$ ipython --no-banner

In [1]: import numpy as np

In [2]: np.set_printoptions(precision=2, suppress=True, linewidth=100, legacy="1.25")

In [3]: def tidy(a):
   ...:     return np.round(a, 2) + 0
   ...: 

In [4]: E = np.loadtxt("mat.csv", delimiter=",")

In [5]: E
Out[5]: 
array([[ 0.6, -0.5, -0.3, -0.2, -1.1, -1.6],
       [ 0.3,  1. , -0.4, -0.5, -0.1,  0.4],
       [-0.5,  1.3, -1.2,  0.7, -0.6,  0. ],
       [ 1.4, -0.8,  0.6, -0.2,  0.3, -1.5],
       [-1.6, -0.9, -0.5,  0.2,  0.1, -1.7],
       [ 0.9,  0.2, -0.5, -0.7,  0.4,  1. ],
       [-0.6,  3.3, -2.1,  3. ,  3. ,  2.1],
       [-1.5,  1.2,  0.9, -0.7, -0.9, -0.1],
       [ 0.2, -1. ,  0.8, -0.2,  0.1,  0.6],
       [ 0.6, -1. , -0.3,  0.6,  0.3,  0.5],
       [ 0.8,  0.5, -0.8, -1.1,  0.2,  0. ],
       [-0.3,  0.6, -0.5,  0.2, -0.6, -1.5],
       [ 1. , -0.4,  0.4,  0.4,  0.3,  1.5],
       [ 0.9,  0.6, -1.8, -1.2,  0.4,  1.1],
       [ 1. ,  0.6, -0.8,  0.6,  1.2,  0.5],
       [ 1.3,  0.6, -1.5,  1.8, -0.3,  0.6],
       [-0.9,  0.2, -0.7,  0.6,  0.6,  1. ]])

In [6]: proj = E @ np.linalg.solve(E.T @ E, E.T)

In [7]: tidy(np.trace(proj))
Out[7]: 6.0

In [8]: tidy(np.linalg.eigvalsh(proj))
Out[8]: array([0., 0., 0., 0., 0., 0., 0., 0., 0., 0., 0., 1., 1., 1., 1., 1., 1.])

In [9]: np.allclose(proj @ proj, proj)
Out[9]: True

In [10]: D = np.linalg.norm(E[:, None] - E[None], axis=-1)

In [11]: D.mean(axis=1).argmax()
Out[11]: 6

In [12]: D.shape
Out[12]: (17, 17)

In [13]: np.unravel_index(D.round(6).argmax(), D.shape)
Out[13]: (0, 6)

In [14]: tidy(D[:5, :5])
Out[14]: 
array([[0.  , 2.73, 2.98, 1.87, 2.58],
       [2.73, 0.  , 1.79, 3.05, 3.49],
       [2.98, 1.79, 0.  , 3.89, 3.19],
       [1.87, 3.05, 3.89, 0.  , 3.23],
       [2.58, 3.49, 3.19, 3.23, 0.  ]])

In [15]: Xs = (E - E.mean(axis=0)) / E.std(axis=0)

In [16]: np.argwhere(np.abs(Xs) > 2)
Out[16]: 
array([[6, 1],
       [6, 3],
       [6, 4]])

In [17]: tidy(Xs.std(axis=0))
Out[17]: array([1., 1., 1., 1., 1., 1.])

In [18]: beta = np.linalg.lstsq(np.delete(Xs, 0, axis=1), Xs[:, 0])[0]

In [19]: tidy(1 - np.var(Xs[:, 0] - np.delete(Xs, 0, axis=1) @ beta))
Out[19]: 0.23

In [20]: x = np.array([0, 3, -2, -3, -2, -5])

In [21]: h = np.maximum(E @ x, 0)

In [22]: np.flatnonzero(h > 1e-9)
Out[22]: array([ 0,  1,  2,  3,  4,  7, 10, 11, 13])

In [23]: tidy(np.maximum(E @ x, 0) - np.maximum(-E @ x, 0))
Out[23]: 
array([  9.9,   3.5,   5.4,   3.9,   6. ,  -2.1, -11.4,   6.2,  -7.2,  -7.3,   6. ,  10.9, -11.3,
         2.7,  -3.3,  -3. ,  -6. ])

In [24]: E * (h > 1e-9)[:, None]
Out[24]: 
array([[ 0.6, -0.5, -0.3, -0.2, -1.1, -1.6],
       [ 0.3,  1. , -0.4, -0.5, -0.1,  0.4],
       [-0.5,  1.3, -1.2,  0.7, -0.6,  0. ],
       [ 1.4, -0.8,  0.6, -0.2,  0.3, -1.5],
       [-1.6, -0.9, -0.5,  0.2,  0.1, -1.7],
       [ 0. ,  0. , -0. , -0. ,  0. ,  0. ],
       [-0. ,  0. , -0. ,  0. ,  0. ,  0. ],
       [-1.5,  1.2,  0.9, -0.7, -0.9, -0.1],
       [ 0. , -0. ,  0. , -0. ,  0. ,  0. ],
       [ 0. , -0. , -0. ,  0. ,  0. ,  0. ],
       [ 0.8,  0.5, -0.8, -1.1,  0.2,  0. ],
       [-0.3,  0.6, -0.5,  0.2, -0.6, -1.5],
       [ 0. , -0. ,  0. ,  0. ,  0. ,  0. ],
       [ 0.9,  0.6, -1.8, -1.2,  0.4,  1.1],
       [ 0. ,  0. , -0. ,  0. ,  0. ,  0. ],
       [ 0. ,  0. , -0. ,  0. , -0. ,  0. ],
       [-0. ,  0. , -0. ,  0. ,  0. ,  0. ]])

In [25]: mat = np.load("sample6.npy")

In [26]: mat
Out[26]: 
array([[-1., -2.,  0., -2., -2., -2., -2.],
       [-2., -1.,  0., -2., -2., -2., -2.],
       [ 0.,  0., -1.,  0.,  0.,  0.,  0.],
       [-2., -2.,  0., -1., -2., -2., -2.],
       [-2., -2.,  0., -2., -1., -2., -2.],
       [-2., -2.,  0., -2., -2., -1., -2.],
       [-2., -2.,  0., -2., -2., -2., -1.]])

In [27]: x = np.array([0, 0, 2, 3, 3, 2, 0])

In [28]: target = mat @ x

In [29]: beta, lr = np.zeros(7), 1 / np.linalg.norm(mat, 2) ** 2

In [30]: for i in range(250):
    ...:     beta -= lr * mat.T @ (mat @ beta - target)
    ...:     if i % 50 == 0: print(i, round(np.linalg.norm(mat @ beta - target), 2))
    ...: 
0 3.88
50 2.56
100 1.69
150 1.12
200 0.74

In [31]: tidy(np.linalg.cond(mat))
Out[31]: 11.0

In [32]: def softmax(z):
    ...:     e = np.exp(z - z.max(axis=-1, keepdims=True))
    ...:     return e / e.sum(axis=-1, keepdims=True)
    ...: 

In [33]: tidy(softmax(mat).sum(axis=1))
Out[33]: array([1., 1., 1., 1., 1., 1., 1.])

In [34]: tidy(softmax(mat[5] + -1))
Out[34]: array([0.07, 0.07, 0.49, 0.07, 0.07, 0.18, 0.07])

In [35]: scores = mat @ mat.T / np.sqrt(7)

In [36]: tidy(softmax(scores)[5] @ mat)
Out[36]: array([-1.85, -1.85,  0.  , -1.85, -1.85, -1.77, -1.85])

In [37]: softmax(scores).round(6).argmax(axis=1)
Out[37]: array([0, 1, 2, 3, 4, 5, 6])

In [38]: tidy(softmax(scores))
Out[38]: 
array([[0.23, 0.15, 0.  , 0.15, 0.15, 0.15, 0.15],
       [0.15, 0.23, 0.  , 0.15, 0.15, 0.15, 0.15],
       [0.13, 0.13, 0.2 , 0.13, 0.13, 0.13, 0.13],
       [0.15, 0.15, 0.  , 0.23, 0.15, 0.15, 0.15],
       [0.15, 0.15, 0.  , 0.15, 0.23, 0.15, 0.15],
       [0.15, 0.15, 0.  , 0.15, 0.15, 0.23, 0.15],
       [0.15, 0.15, 0.  , 0.15, 0.15, 0.15, 0.23]])

In [39]: (mat != 0).astype(int)
Out[39]: 
array([[1, 1, 0, 1, 1, 1, 1],
       [1, 1, 0, 1, 1, 1, 1],
       [0, 0, 1, 0, 0, 0, 0],
       [1, 1, 0, 1, 1, 1, 1],
       [1, 1, 0, 1, 1, 1, 1],
       [1, 1, 0, 1, 1, 1, 1],
       [1, 1, 0, 1, 1, 1, 1]])

In [40]: Uu, sig, Vt = np.linalg.svd(mat)

In [41]: np.argmax(sig[:-1] / (sig[1:] + 1e-6)) + 1
Out[41]: 1

In [42]: tidy(sig)
Out[42]: array([11.,  1.,  1.,  1.,  1.,  1.,  1.])

In [43]: B = Uu[:, :1] @ np.diag(sig[:1]) @ Vt[:1]

In [44]: tidy(np.linalg.norm(mat - B) / np.linalg.norm(mat))
Out[44]: 0.22

In [45]: B = mat / np.sqrt((mat ** 2).mean(axis=1, keepdims=True))

In [46]: tidy(B[5])
Out[46]: array([-1.15, -1.15,  0.  , -1.15, -1.15, -0.58, -1.15])

In [47]: np.linalg.matrix_rank(mat - mat.mean(axis=1, keepdims=True))
Out[47]: 6

In [48]: np.linalg.matrix_rank(B) == np.linalg.matrix_rank(mat)
Out[48]: True

In [49]: F = np.loadtxt("arr.csv", delimiter=",")

In [50]: F
Out[50]: 
array([[ 9.,  9.,  3.],
       [ 9., 18.,  3.],
       [ 3.,  3.,  1.]])

In [51]: u, g = F[0], F[2]

In [52]: u @ g
Out[52]: 57.0

In [53]: u @ u
Out[53]: 171.0

In [54]: p = (u @ g) / (u @ u) * u

In [55]: np.outer(u, g)
Out[55]: 
array([[27., 27.,  9.],
       [27., 27.,  9.],
       [ 9.,  9.,  3.]])

In [56]: g - p
Out[56]: array([0., 0., 0.])
